% python3 -q
>>> import numpy as np
>>> np.set_printoptions(suppress=True, linewidth=120)
>>> F = np.load("data.npy")
>>> F.round(2)
array([[0.67, 0.  , 0.  , 0.  , 0.  , 0.  , 0.  , 0.  , 0.  , 0.  , 0.33],
       [0.  , 0.29, 0.14, 0.14, 0.  , 0.  , 0.14, 0.  , 0.  , 0.14, 0.14],
       [0.  , 0.  , 0.25, 0.  , 0.  , 0.  , 0.25, 0.25, 0.  , 0.  , 0.25],
       [0.  , 0.  , 0.2 , 0.4 , 0.  , 0.  , 0.  , 0.2 , 0.2 , 0.  , 0.  ],
       [0.  , 0.2 , 0.  , 0.  , 0.2 , 0.  , 0.  , 0.2 , 0.  , 0.2 , 0.2 ],
       [0.17, 0.  , 0.17, 0.17, 0.  , 0.33, 0.  , 0.17, 0.  , 0.  , 0.  ],
       [0.2 , 0.  , 0.2 , 0.  , 0.  , 0.  , 0.4 , 0.2 , 0.  , 0.  , 0.  ],
       [0.  , 0.  , 0.  , 0.33, 0.  , 0.  , 0.  , 0.33, 0.  , 0.  , 0.33],
       [0.2 , 0.  , 0.2 , 0.  , 0.  , 0.  , 0.  , 0.2 , 0.2 , 0.  , 0.2 ],
       [0.  , 0.  , 0.33, 0.  , 0.  , 0.  , 0.  , 0.33, 0.  , 0.33, 0.  ],
       [0.14, 0.  , 0.  , 0.  , 0.  , 0.14, 0.  , 0.14, 0.14, 0.14, 0.29]])
>>> # a transition matrix
>>> np.allclose(F, F.T)
False
>>> round(float(np.abs(np.linalg.eigvals(F)).max()), 2)
1.0
>>> r0 = np.array([3, 3, 2, 3, -1, 5, -4, -1, 1, 5, 0])
>>> A2 = F + np.outer(r0, np.eye(11)[8])
>>> np.linalg.matrix_rank(np.linalg.inv(A2) - np.linalg.inv(F), tol=1e-8)
np.int64(1)
>>> np.linalg.matrix_rank(A2 - F)
np.int64(1)
>>> gram = F.T @ F
>>> (F @ F.T).shape
(11, 11)
>>> np.allclose(gram, gram.T)
True
>>> np.round(np.linalg.eigvalsh(gram)[::-1], 2) + 0
array([1.35, 0.56, 0.31, 0.26, 0.19, 0.13, 0.1 , 0.06, 0.04, 0.02, 0.  ])
>>> np.round(np.diag(gram), 2)
array([0.57, 0.12, 0.34, 0.32, 0.04, 0.13, 0.24, 0.49, 0.1 , 0.19, 0.47])
>>> x = np.array([5, 0, 5, 1, 2, 3, 3, 2, 1, 4, 5])
>>> y = F @ x
>>> c, lr = np.zeros(11), 1 / np.linalg.norm(F, 2) ** 2
>>> for i in range(30):
...     c -= lr * F.T @ (F @ c - y)
...     if i % 5 == 0: print(i, round(np.linalg.norm(F @ c - y), 2))
... 
0 1.57
5 0.63
10 0.4
15 0.3
20 0.25
25 0.22
>>> c.round(2)
array([5.36, 1.68, 4.26, 0.39, 0.4 , 2.65, 2.5 , 3.63, 1.03, 3.15, 4.23])
